>>> import numpy as np
>>> np.set_printoptions(precision=2, suppress=True, linewidth=200)
>>> r0 = np.array([8, 8, -9, -5, 3, -6, 2, -9, -2, -8, 3])
>>> rng = np.random.default_rng(7242)
>>> X = np.outer(rng.normal(size=14), r0) + 0.05 * rng.normal(size=(14, 11))
>>> X
array([[  5.23,   5.27,  -6.05,  -3.27,   2.04,  -4.1 ,   1.27,  -5.83,  -1.36,  -5.29,   2.11],
       [  6.28,   6.25,  -7.03,  -3.88,   2.33,  -4.66,   1.52,  -6.99,  -1.62,  -6.37,   2.34],
       [  5.74,   5.7 ,  -6.5 ,  -3.52,   2.12,  -4.32,   1.44,  -6.35,  -1.45,  -5.75,   2.11],
       [  2.23,   2.08,  -2.48,  -1.5 ,   0.85,  -1.73,   0.5 ,  -2.46,  -0.55,  -2.18,   0.82],
       [ -7.92,  -7.86,   8.72,   4.97,  -2.95,   5.92,  -1.98,   8.78,   2.05,   7.86,  -2.92],
       [  9.09,   9.13, -10.29,  -5.78,   3.39,  -6.87,   2.21, -10.29,  -2.29,  -9.17,   3.41],
       [ -4.03,  -3.96,   4.55,   2.47,  -1.43,   3.03,  -1.02,   4.48,   1.01,   3.88,  -1.45],
       [  7.32,   7.31,  -8.28,  -4.49,   2.86,  -5.38,   1.85,  -8.26,  -1.75,  -7.34,   2.74],
       [ 20.09,  20.08, -22.62, -12.63,   7.53, -15.14,   4.99, -22.58,  -5.07, -20.11,   7.48],
       [ -1.52,  -1.53,   1.78,   1.  ,  -0.57,   1.13,  -0.39,   1.68,   0.33,   1.58,  -0.54],
       [ 11.6 ,  11.56, -13.05,  -7.25,   4.35,  -8.69,   2.94, -13.09,  -2.84, -11.61,   4.37],
       [  4.5 ,   4.49,  -5.05,  -2.76,   1.69,  -3.34,   1.02,  -5.02,  -1.04,  -4.42,   1.69],
       [  2.64,   2.67,  -3.04,  -1.63,   1.04,  -2.  ,   0.62,  -3.03,  -0.67,  -2.74,   1.08],
       [ -7.14,  -7.14,   8.02,   4.54,  -2.67,   5.36,  -1.81,   7.91,   1.71,   7.25,  -2.71]])
>>> np.argsort(-np.linalg.norm(X, axis=0).round(6), kind="stable")[:3]
array([2, 7, 9])
>>> np.linalg.matrix_rank(X, rtol=0.1)
np.int64(1)
